$ ipython --no-banner

In [1]: import numpy as np

In [2]: np.set_printoptions(precision=3, suppress=True, linewidth=160, legacy="1.25")

In [3]: X = np.loadtxt("a.csv", delimiter=",")

In [4]: print(X)
[[ 2.  2.  2.  2.  2.]
 [ 2.  4.  4.  4.  4.]
 [ 2.  4.  6.  6.  6.]
 [ 2.  4.  6.  8.  8.]
 [ 2.  4.  6.  8. 10.]]

In [5]: T = np.stack([X, 2 * X, X[::-1]])

In [6]: print(np.linalg.det(T))
[  32. 1024.   32.]

In [7]: print(np.einsum("bij,cij->bc", T, T))
[[ 620. 1240.  464.]
 [1240. 2480.  928.]
 [ 464.  928.  620.]]

In [8]: print(np.linalg.norm(T, axis=(1, 2)))
[24.9 49.8 24.9]

In [9]: print(T.shape)
(3, 5, 5)

In [10]: print(np.linalg.matrix_rank(T))
[5 5 5]

In [11]: A2 = X / np.sqrt((X ** 2).mean(axis=1, keepdims=True))

In [12]: print(np.linalg.matrix_rank(X - X.mean(axis=1, keepdims=True)))
4

In [13]: print(np.linalg.norm(A2, axis=1))
[2.236 2.236 2.236 2.236 2.236]

In [14]: x0 = np.ones(5)

In [15]: for _ in range(6):
    ...:     x0 = X @ x0
    ...:     x0 /= np.linalg.norm(x0)
    ...:     print(round(x0 @ X @ x0, 3))
    ...: 
24.656
24.687
24.687
24.687
24.687
24.687

In [16]: print(round(np.linalg.eigvalsh(X)[-1], 3))
24.687

In [17]: print(x0)
[0.17  0.326 0.456 0.549 0.597]

In [18]: mat = np.loadtxt("case17.csv", delimiter=",")

In [19]: print(mat)
[[ 2.  0.  0.  0.]
 [-1. -2.  0.  0.]
 [ 3. -1.  2.  0.]
 [ 3. -1. -2.  2.]]

In [20]: w, V = np.linalg.eig(mat)

In [21]: print(np.sort(np.linalg.eigvals(mat @ mat)))
[4. 4. 4. 4.]

In [22]: print(mat @ V[:, 0] - w[0] * V[:, 0])
[0. 0. 0. 0.]

In [23]: O, Rm = np.linalg.qr(mat)

In [24]: print(np.round(O @ Rm, 3) + 0)
[[ 2.  0.  0.  0.]
 [-1. -2.  0.  0.]
 [ 3. -1.  2.  0.]
 [ 3. -1. -2.  2.]]

In [25]: print(Rm)
[[-4.796  0.834  0.    -1.251]
 [ 0.     2.303  0.    -0.415]
 [ 0.     0.    -2.828  1.414]
 [ 0.     0.     0.     0.512]]

In [26]: print(np.linalg.matrix_rank(mat - mat[0, 0] * np.eye(4)))
3

In [27]: print([int(np.linalg.matrix_rank(np.linalg.matrix_power(mat, p))) for p in range(1, 5)])
[4, 4, 4, 4]

In [28]: print(np.prod(np.diag(mat)), round(float(np.linalg.det(mat)), 3))
-16.0 -16.0

In [29]: rng = np.random.default_rng(2473)

In [30]: labels = rng.integers(0, 2, 4)

In [31]: M = (labels[:, None] == labels) * 4 + np.eye(4)

In [32]: print(M)
[[5. 0. 0. 0.]
 [0. 5. 4. 4.]
 [0. 4. 5. 4.]
 [0. 4. 4. 5.]]

In [33]: x0 = np.array([-2, 1, -2, 1])

In [34]: print(M @ np.ones(4))
[ 5. 13. 13. 13.]

In [35]: print(np.linalg.norm(M @ x0) <= np.linalg.norm(M, 2) * np.linalg.norm(x0) + 1e-9)
True

In [36]: print(M * x0)
[[-10.   0.  -0.   0.]
 [ -0.   5.  -8.   4.]
 [ -0.   4. -10.   4.]
 [ -0.   4.  -8.   5.]]

In [37]: print(M @ np.eye(4)[3])
[0. 4. 4. 5.]

In [38]: print(np.einsum("ij,j->i", M, x0))
[-10.   1.  -2.   1.]

In [39]: print((M * x0).sum(axis=1))
[-10.   1.  -2.   1.]

In [40]: K = np.diag(np.array([5, 4, 0])) + -1 * np.eye(3, k=1) + -1 * np.eye(3, k=-1)

In [41]: print(K)
[[ 5. -1.  0.]
 [-1.  4. -1.]
 [ 0. -1.  0.]]

In [42]: x0 = np.array([1, -2, 2])

In [43]: rhs = K @ x0

In [44]: print(rhs)
[  7. -11.   2.]

In [45]: print(np.linalg.solve(K, rhs + K[:, 1]))
[ 1. -1.  2.]

In [46]: print(np.linalg.solve(K, K[:, 2]))
[0. 0. 1.]

In [47]: print(np.round(np.linalg.solve(K.T, K[0]), 3) + 0)
[1. 0. 0.]

In [48]: w, V = np.linalg.eigh(K)

In [49]: print(np.linalg.eigvalsh(K @ K))
[ 0.061 12.794 32.145]

In [50]: print(np.linalg.svd(K, compute_uv=False))
[5.67  3.577 0.247]

In [51]: print(np.round(V.T @ V, 3) + 0)
[[1. 0. 0.]
 [0. 1. 0.]
 [0. 0. 1.]]

In [52]: print(np.linalg.eigvalsh(K + 5 * np.eye(3)))
[ 4.753  8.577 10.67 ]

In [53]: print(np.abs(V[:, -1]))
[0.827 0.554 0.098]

In [54]: W0 = np.load("x.npy")

In [55]: print(W0)
[[ 2  0  0  0  0  0  0  0]
 [ 0  0  0  0  0  0  0  0]
 [ 0  0  0  0  0  0  0  0]
 [ 0  0  0  0  0  0 -3  0]
 [ 0  0  0  0  0  0  0 -2]
 [ 0  0  0 -3  0  0  0  0]
 [ 0  0 -3  0  0  0  0  0]
 [ 0 -3  0  0  0  0  0  0]]

In [56]: print(np.linalg.cond(W0) > 100)
True

In [57]: print(np.argsort(-np.linalg.norm(W0, axis=0).round(6), kind="stable")[:3])
[1 2 3]

In [58]: sig = 3 * 0.5 ** np.arange(6)

In [59]: A = rng.normal(size=(14, 6)) * rng.permutation(sig)

In [60]: print(A)
[[ 1.645  0.236 -0.087  0.516  5.926 -0.257]
 [-0.662  0.233  0.011  0.357  0.861  0.061]
 [ 2.067 -0.077  0.233 -0.278  0.3   -0.036]
 [ 2.355 -0.141 -0.007  0.577 -3.772  0.03 ]
 [-0.851  0.09   0.005  0.685  0.9   -0.202]
 [ 1.918  0.109  0.014  0.583 -3.123 -0.064]
 [ 0.951 -0.173 -0.142  0.145 -0.752 -0.404]
 [ 1.133 -0.13   0.081 -0.086  1.629  0.035]
 [ 1.883  0.069 -0.13   0.93   0.196  0.505]
 [-2.103  0.214 -0.096  0.804  1.87  -0.022]
 [ 1.48   0.158 -0.049 -0.147  0.227 -0.375]
 [ 1.41  -0.05   0.06  -0.118 -0.119  0.417]
 [ 1.733 -0.177  0.19  -0.479 -4.666  0.378]
 [ 1.533  0.143 -0.091  0.078  2.634 -0.61 ]]

In [61]: left, sig, vt = np.linalg.svd(A, full_matrices=False)

In [62]: print(sig / sig[0])
[1.    0.592 0.183 0.107 0.038 0.028]

In [63]: print(np.abs(left[:, 0]).round(6).argmax())
0

In [64]: print(left.shape, sig.shape, vt.shape)
(14, 6) (6,) (6, 6)

In [65]: print(np.round(left.T @ left, 3) + 0)
[[1. 0. 0. 0. 0. 0.]
 [0. 1. 0. 0. 0. 0.]
 [0. 0. 1. 0. 0. 0.]
 [0. 0. 0. 1. 0. 0.]
 [0. 0. 0. 0. 1. 0.]
 [0. 0. 0. 0. 0. 1.]]

In [66]: print(np.round(vt @ vt.T, 3) + 0)
[[1. 0. 0. 0. 0. 0.]
 [0. 1. 0. 0. 0. 0.]
 [0. 0. 1. 0. 0. 0.]
 [0. 0. 0. 1. 0. 0.]
 [0. 0. 0. 0. 1. 0.]
 [0. 0. 0. 0. 0. 1.]]

In [67]: print(np.cumsum(sig ** 2) / np.sum(sig ** 2))
[0.715 0.966 0.99  0.998 0.999 1.   ]

In [68]: A2 = A / np.sqrt((A ** 2).mean(axis=1, keepdims=True))

In [69]: print(np.linalg.matrix_rank(A - A.mean(axis=1, keepdims=True)))
5

In [70]: print(A2[1])
[-1.389  0.489  0.022  0.749  1.804  0.129]

In [71]: print(np.linalg.norm(A2, axis=1))
[2.449 2.449 2.449 2.449 2.449 2.449 2.449 2.449 2.449 2.449 2.449 2.449 2.449 2.449]

In [72]: proj = A @ np.linalg.solve(A.T @ A, A.T)

In [73]: print(np.linalg.matrix_rank(np.eye(14) - proj))
8

In [74]: print(np.round(np.linalg.eigvalsh(proj), 3) + 0)
[0. 0. 0. 0. 0. 0. 0. 0. 1. 1. 1. 1. 1. 1.]

In [75]: print(np.diag(proj))
[0.544 0.258 0.561 0.458 0.422 0.472 0.525 0.308 0.681 0.357 0.42  0.242 0.373 0.378]

In [76]: print(proj @ A[:, 3])
[ 0.516  0.357 -0.278  0.577  0.685  0.583  0.145 -0.086  0.93   0.804 -0.147 -0.118 -0.479  0.078]

In [77]: C = A[[4, 0]].astype(float)

In [78]: for _ in range(6):
    ...:     labels = np.linalg.norm(A[:, None] - C, axis=-1).argmin(axis=1)
    ...:     C = np.array([A[labels == j].mean(axis=0) for j in range(2)])
    ...: 

In [79]: print(labels)
[1 0 0 0 0 0 0 0 0 0 0 0 0 0]

In [80]: print(np.bincount(labels))
[13  1]

In [81]: d = np.linalg.norm(A[:, None] - A[None], axis=-1)

In [82]: print(d.mean(axis=1).argmax())
0

In [83]: print(d[:5, :5])
[[0.    5.579 5.72  9.737 5.618]
 [5.579 0.    2.885 5.546 0.484]
 [5.72  2.885 0.    4.179 3.148]
 [9.737 5.546 4.179 0.    5.677]
 [5.618 0.484 3.148 5.677 0.   ]]

In [84]: print(np.flatnonzero(d[4] < d.mean() / 2))
[1 4 9]

In [85]: print((d + 1e9 * np.eye(14)).round(6).argmin(axis=1))
[13  4 10  5  1  3 11 13 11  4  2 10  3  7]

In [86]: feats = np.array([[-28.0, 14.0, -14.0, 7.0],
    ...:     [-54.0, 31.0, -27.0, 11.0],
    ...:     [20.0, -6.0, 10.0, -3.0],
    ...:     [64.0, -32.0, 32.0, -7.0]])

In [87]: print(np.linalg.norm(W0, axis=1).argmax())
3

In [88]: print(np.round(np.linalg.norm(W0, "nuc"), 3))
16.0

In [89]: print(round(np.linalg.norm(W0, 2), 3))
3.0

In [90]: print(np.round(np.linalg.norm(W0[5] - W0[1]), 3))
3.0

In [91]: print(round(np.linalg.norm(W0[5], 1), 3), round(np.linalg.norm(W0[5], np.inf), 3))
3.0 3.0

In [92]: print(np.linalg.norm(W0, axis=0))
[2. 3. 3. 3. 0. 0. 3. 2.]

In [93]: print(W0[5] @ W0[1])
0

In [94]: m1 = np.load("test1.npy")

In [95]: print(m1)
[[-0.146 -0.708 -0.428 -0.472 -1.171 -0.519]
 [ 0.938 -0.667 -0.698 -0.585 -0.757 -0.122]
 [-0.084 -1.303 -0.724 -0.216 -1.275 -0.585]
 [-0.144  1.94   0.658  1.118  2.26   0.967]
 [ 0.224 -1.335 -0.926 -1.178 -1.691 -0.738]
 [-0.007  2.848  1.329  1.08   2.824  0.878]
 [ 0.221 -2.118 -1.023 -1.298 -1.624 -0.893]
 [-0.001 -0.095 -0.107 -0.441 -0.898 -0.478]
 [ 0.342 -3.526 -2.023 -1.688 -3.849 -2.363]
 [-0.22   0.873  0.141  0.426  0.624  0.518]
 [-0.513  0.182 -0.274 -0.311 -0.411 -0.145]
 [-0.227 -0.842 -0.502 -0.675 -0.802 -0.091]
 [-0.114  1.989  1.25   1.309  2.276  1.307]
 [ 0.097 -0.116  0.093  0.32   0.373 -0.104]
 [ 0.082  1.793  0.921  0.875  2.132  0.906]]

In [96]: Xc = m1 - m1.mean(axis=0)

In [97]: left, sig, vt = np.linalg.svd(Xc, full_matrices=False)

In [98]: print(round((sig ** 2).sum() ** 2 / (sig ** 4).sum(), 3))
1.07

In [99]: print(np.searchsorted(np.cumsum(sig ** 2) / (sig ** 2).sum(), 0.9) + 1)
1

In [100]: print(np.abs(vt[-1]))
[0.13  0.219 0.922 0.074 0.26  0.112]

In [101]: print(sig ** 2 / (sig ** 2).sum())
[0.967 0.012 0.008 0.007 0.004 0.002]

In [102]: labels = m1[:, 0] > np.median(m1[:, 0])

In [103]: f = m1[labels].mean(axis=0) - m1[~labels].mean(axis=0)

In [104]: print(((m1 - m1.mean(axis=0)) @ f > 0).astype(int))
[1 1 1 0 1 0 1 1 1 0 1 1 0 0 0]

In [105]: print((((m1 - m1.mean(axis=0)) @ f > 0) == labels).mean())
0.6

In [106]: print(np.argsort(-np.abs(f).round(6), kind="stable"))
[1 4 3 5 2 0]
